$ python3 -q
>>> import numpy as np
>>> np.set_printoptions(precision=2, suppress=True, linewidth=120, sign=" ")
>>> A = np.load("case5.npy")
>>> print(A)
[[ -8.48  -0.01   6.5  -21.25   0.39]
 [ -5.5    0.99   1.38  -8.33  -0.9 ]
 [ -2.6    0.73   0.16  -2.48  -1.07]
 [ -2.56   0.72   0.16  -2.42  -1.07]
 [ -2.44   0.7    0.15  -2.27  -1.05]
 [ -0.29   0.1    0.07  -0.2   -0.25]
 [  0.61  -0.11  -1.76   0.93   2.11]
 [  0.23   0.17  -3.39   1.52   3.19]
 [ -0.07   0.38  -4.37   1.9    3.74]
 [ -1.42   1.28  -8.11   3.49   5.47]
 [ -2.41   1.94 -10.6    4.65   6.44]
 [ -6.75   4.9  -21.04  10.08   9.77]]
>>> C2 = np.cov(A, rowvar=False)
>>> print(np.polyfit(A[:, 0], A[:, 1], 1))
[-0.21  0.43]
>>> print(np.argwhere(np.triu(np.abs(np.corrcoef(A.T)) > 0.8, 1)))
[[ 1  2]
 [ 2  3]
 [ 2  4]]
>>> print(A.std(axis=0))
[ 2.77  1.31  6.83  7.43  3.42]
>>> print(np.median(A, axis=0))
[-2.42  0.71 -0.85  0.36  1.25]
>>> labels = A[:, 3] > np.median(A[:, 3])
>>> r0 = A[labels].mean(axis=0) - A[~labels].mean(axis=0)
>>> print(r0)
[ 2.01  0.89 -9.61  9.92  5.78]
>>> print(((A - A.mean(axis=0)) @ r0 > 0).astype(int))
[ 0  0  0  0  0  0  1  1  1  1  1  1]
>>> print(labels.astype(int))
[ 0  0  0  0  0  0  1  1  1  1  1  1]
>>> print((((A - A.mean(axis=0)) @ r0 > 0) == labels).mean())
1.0
>>> cen = A - A.mean(axis=0)
>>> vecs = np.linalg.svd(cen)[2][:3]
>>> A2 = cen - cen @ vecs.T @ vecs
>>> print(round(float(np.linalg.norm(A2) / np.linalg.norm(cen)), 2))
0.0
>>> print((cen @ vecs.T).std(axis=0))
[ 10.13   4.22   1.59]
>>> print(np.round(np.cov(cen @ vecs.T, rowvar=False), 2) + 0)
[[ 111.98    0.      0.  ]
 [   0.     19.38    0.  ]
 [   0.      0.      2.76]]
>>> arr = np.array([[11.81, -12.13, -8.22],
...     [12.62, -11.85, -7.98],
...     [11.98, -12.1, -10.38],
...     [13.16, -10.95, -9.36],
...     [13.04, -10.43, -9.95],
...     [12.22, -11.7, -8.42],
...     [12.07, -11.16, -9.74],
...     [10.73, -12.22, -8.07],
...     [8.88, -12.52, -8.24],
...     [10.76, -12.05, -9.58],
...     [11.62, -13.57, -9.07]])
>>> print(arr)
[[ 11.81 -12.13  -8.22]
 [ 12.62 -11.85  -7.98]
 [ 11.98 -12.1  -10.38]
 [ 13.16 -10.95  -9.36]
 [ 13.04 -10.43  -9.95]
 [ 12.22 -11.7   -8.42]
 [ 12.07 -11.16  -9.74]
 [ 10.73 -12.22  -8.07]
 [  8.88 -12.52  -8.24]
 [ 10.76 -12.05  -9.58]
 [ 11.62 -13.57  -9.07]]
>>> hat = arr @ np.linalg.solve(arr.T @ arr, arr.T)
>>> print(hat @ arr[:, 0])
[ 11.81  12.62  11.98  13.16  13.04  12.22  12.07  10.73   8.88  10.76  11.62]
>>> print(np.diag(hat))
[ 0.2   0.39  0.28  0.26  0.38  0.18  0.2   0.18  0.46  0.25  0.22]
>>> print(hat.round(2) + 0)
[[ 0.2   0.26 -0.05  0.09 -0.01  0.18 -0.01  0.16  0.06 -0.02  0.15]
 [ 0.26  0.39 -0.13  0.17  0.02  0.25 -0.03  0.16 -0.08 -0.13  0.12]
 [-0.05 -0.13  0.28  0.09  0.21 -0.02  0.22  0.    0.15  0.25  0.04]
 [ 0.09  0.17  0.09  0.26  0.28  0.14  0.16  0.   -0.16  0.   -0.02]
 [-0.01  0.02  0.21  0.28  0.38  0.07  0.25 -0.08 -0.16  0.09 -0.08]
 [ 0.18  0.25 -0.02  0.14  0.07  0.18  0.03  0.12 -0.02 -0.03  0.1 ]
 [-0.01 -0.03  0.22  0.16  0.25  0.03  0.2  -0.01  0.02  0.15  0.  ]
 [ 0.16  0.16  0.    0.   -0.08  0.12 -0.01  0.18  0.19  0.06  0.19]
 [ 0.06 -0.08  0.15 -0.16 -0.16 -0.02  0.02  0.19  0.46  0.25  0.25]
 [-0.02 -0.13  0.25  0.    0.09 -0.03  0.15  0.06  0.25  0.25  0.11]
 [ 0.15  0.12  0.04 -0.02 -0.08  0.1   0.    0.19  0.25  0.11  0.22]]
>>> print(np.round(hat @ np.linalg.pinv(hat) @ hat, 2) + 0)
[[ 0.2   0.26 -0.05  0.09 -0.01  0.18 -0.01  0.16  0.06 -0.02  0.15]
 [ 0.26  0.39 -0.13  0.17  0.02  0.25 -0.03  0.16 -0.08 -0.13  0.12]
 [-0.05 -0.13  0.28  0.09  0.21 -0.02  0.22  0.    0.15  0.25  0.04]
 [ 0.09  0.17  0.09  0.26  0.28  0.14  0.16  0.   -0.16  0.   -0.02]
 [-0.01  0.02  0.21  0.28  0.38  0.07  0.25 -0.08 -0.16  0.09 -0.08]
 [ 0.18  0.25 -0.02  0.14  0.07  0.18  0.03  0.12 -0.02 -0.03  0.1 ]
 [-0.01 -0.03  0.22  0.16  0.25  0.03  0.2  -0.01  0.02  0.15  0.  ]
 [ 0.16  0.16  0.    0.   -0.08  0.12 -0.01  0.18  0.19  0.06  0.19]
 [ 0.06 -0.08  0.15 -0.16 -0.16 -0.02  0.02  0.19  0.46  0.25  0.25]
 [-0.02 -0.13  0.25  0.    0.09 -0.03  0.15  0.06  0.25  0.25  0.11]
 [ 0.15  0.12  0.04 -0.02 -0.08  0.1   0.    0.19  0.25  0.11  0.22]]
>>> print(np.linalg.lstsq(hat[:-1].T, hat[-1])[2])
3
>>> labels = arr[:, 0] > np.median(arr[:, 0])
>>> r0 = arr[labels].mean(axis=0) - arr[~labels].mean(axis=0)
>>> print(labels.astype(int))
[ 0  1  0  1  1  1  1  0  0  0  0]
>>> print(np.round((((arr - arr.mean(axis=0)) @ r0 > 0) == labels).mean(), 2))
0.91
>>> print(np.argsort(-np.abs(r0).round(6), kind="stable"))
[ 0  1  2]
>>> rng = np.random.default_rng(4305)
>>> data = rng.normal(size=(26, 5))
>>> data = 3 * data / np.linalg.norm(data, axis=1, keepdims=True)
>>> print(data)
[[-0.35 -2.69  0.69  1.03 -0.34]
 [-0.93 -0.67 -2.39 -0.37  1.35]
 [ 1.63 -0.22  0.35  2.14  1.25]
 [ 1.95  1.16 -0.51  0.29 -1.87]
 [-0.06 -1.52 -0.44 -1.91  1.69]
 [-0.97 -2.26  0.65 -1.3   0.92]
 [-0.96 -1.63 -1.35  1.36 -1.32]
 [-1.98 -0.16 -0.12 -1.94  1.12]
 [-1.04  0.67 -1.74 -1.03  1.84]
 [-1.28  1.84 -0.01  0.85 -1.81]
 [-1.1   0.49  0.09  2.19 -1.66]
 [ 2.45  0.45 -1.57  0.57  0.14]
 [-0.87  1.76  2.17 -0.47  0.45]
 [-2.41 -0.68 -0.63  1.53 -0.1 ]
 [ 2.74  0.98  0.27 -0.23  0.63]
 [ 0.92  1.66  0.89  1.66 -1.36]
 [ 2.6   0.39  0.52  0.73 -1.13]
 [-0.83  2.35 -0.33  1.6   0.35]
 [ 0.5   2.58  0.81  0.24  1.18]
 [-2.31  0.33  1.68  0.83 -0.15]
 [ 1.31  0.37 -0.6  -2.17  1.44]
 [-1.13  1.39  2.31 -0.47  0.5 ]
 [ 1.17 -1.62  1.04 -1.97  0.23]
 [ 1.29 -1.81  0.61 -1.11 -1.57]
 [-1.8   0.97 -0.72 -0.04 -2.07]
 [-1.07 -0.36 -1.74 -0.98 -1.94]]
>>> dist = np.linalg.norm(data[:, None] - data[None], axis=-1)
>>> print(dist[10].round(6).argsort(kind="stable")[:4])
[ 10   9  13  15]
>>> print(dist[:5, :5])
[[ 0.    4.32  3.73  4.95  3.93]
 [ 4.32  0.    4.54  5.1   2.79]
 [ 3.73  4.54  0.    3.99  4.67]
 [ 4.95  5.1   3.99  0.    5.36]
 [ 3.93  2.79  4.67  5.36  0.  ]]
>>> cen = data - data.mean(axis=0)
>>> Uu, s, Vh = np.linalg.svd(cen, full_matrices=False)
>>> print(s)
[ 8.29  7.88  6.8   5.69  4.85]
>>> print(np.abs(Vh[-1]))
[ 0.03  0.28  0.04  0.71  0.64]
>>> print((np.sign(Uu[:, 0]) == np.sign(Uu[0, 0])).astype(int))
[ 1  1  0  0  1  1  0  1  1  0  0  0  0  0  0  0  0  0  0  0  1  0  1  1  0  1]
>>> q, vecs = np.linalg.qr(data[:, :2])[0], np.linalg.qr(data[:, 2:])[0]
>>> s = np.linalg.svd(q.T @ vecs, compute_uv=False)
>>> print(np.degrees(np.arccos(s.clip(0, 1))))
[ 71.59  87.34]
>>> print((s > 0.9).sum())
0
>>> m1 = np.loadtxt("layer2.csv", delimiter=",")
>>> print(m1)
[[ 1.11 -1.23  0.15  1.11]
 [-1.23  0.21  0.44  1.32]
 [ 0.15  0.44  1.47  0.27]
 [ 1.11  1.32  0.27  0.22]]
>>> hat = data @ np.linalg.solve(data.T @ data, data.T)
>>> print(np.linalg.matrix_rank(np.eye(26) - hat))
21
>>> print(hat @ data[:, 1])
[-2.69 -0.67 -0.22  1.16 -1.52 -2.26 -1.63 -0.16  0.67  1.84  0.49  0.45  1.76 -0.68  0.98  1.66  0.39  2.35  2.58
  0.33  0.37  1.39 -1.62 -1.81  0.97 -0.36]
>>> print(np.allclose(hat @ hat, hat))
True
>>> ev, vecs = np.linalg.eigh(m1)
>>> print(ev.sum(), round(float(np.trace(m1)), 2))
3.01 3.01
>>> print(np.linalg.eigvalsh(m1 + 4 * np.eye(4)))
[ 2.    5.    6.    6.01]
>>> print((ev > 1e-8).sum(), (ev < -1e-8).sum())
3 1
>>> print(np.round(vecs.T @ m1 @ vecs, 2) + 0)
[[-2.    0.    0.    0.  ]
 [ 0.    1.    0.    0.  ]
 [ 0.    0.    2.    0.  ]
 [ 0.    0.    0.    2.01]]
